% ipython --no-banner

In [1]: import numpy as np

In [2]: np.set_printoptions(precision=3, suppress=True, linewidth=160)

In [3]: arr = np.load("layer19.npy")

In [4]: arr
Out[4]: 
array([[ 1,  2,  1, -1],
       [ 2,  4,  2, -2],
       [ 1,  2,  1, -1],
       [-1, -2, -1,  1]])

In [5]: B = arr / np.linalg.norm(arr, axis=1, keepdims=True)

In [6]: gram = B @ B.T

In [7]: gram[3]
Out[7]: array([-1., -1., -1.,  1.])

In [8]: gram
Out[8]: 
array([[ 1.,  1.,  1., -1.],
       [ 1.,  1.,  1., -1.],
       [ 1.,  1.,  1., -1.],
       [-1., -1., -1.,  1.]])

In [9]: E = np.load("arr.npy")

In [10]: E
Out[10]: 
array([[-1.,  2.,  2.,  1.,  0.],
       [ 0.,  2.,  1.,  2.,  1.],
       [ 0., -1.,  1., -3., -1.],
       [ 0.,  1., -3.,  0.,  2.],
       [ 0.,  2.,  1.,  2.,  2.]])

In [11]: O, R = np.linalg.qr(E)

In [12]: O.round(3) + 0
Out[12]: 
array([[ 1.   ,  0.   ,  0.   ,  0.   ,  0.   ],
       [ 0.   , -0.632, -0.289, -0.129, -0.707],
       [ 0.   ,  0.316, -0.289, -0.904,  0.   ],
       [ 0.   , -0.316,  0.866, -0.387,  0.   ],
       [ 0.   , -0.632, -0.289, -0.129,  0.707]])

In [13]: np.round(O.T @ O, 3) + 0
Out[13]: 
array([[1., 0., 0., 0., 0.],
       [0., 1., 0., 0., 0.],
       [0., 0., 1., 0., 0.],
       [0., 0., 0., 1., 0.],
       [0., 0., 0., 0., 1.]])

In [14]: np.allclose(R.T @ R, E.T @ E)
Out[14]: True

In [15]: round(np.trace(O @ O.T), 3)
Out[15]: np.float64(5.0)

In [16]: abs(R[0, 0]), round(float(np.linalg.norm(E[:, 0])), 3)
Out[16]: (np.float64(1.0), 1.0)

In [17]: W = np.array([[-2, -2, 1], [0, 1, -2], [-2, -2, 2], [-2, 2, 2], [2, -1, 0]])

In [18]: b = np.array([1, -1, 2])

In [19]: hid = np.maximum(E @ W + b, 0)

In [20]: (hid > 0).mean(axis=0)
Out[20]: array([0.4, 0.8, 0.6])

In [21]: C = np.array([[4, 1], [1, -5], [-5, 3]])

In [22]: (hid @ C).round(6).argmax(axis=1)
Out[22]: array([1, 1, 0, 0, 1])

In [23]: W @ C
Out[23]: 
array([[-15,  11],
       [ 11, -11],
       [-20,  14],
       [-16,  -6],
       [  7,   7]])
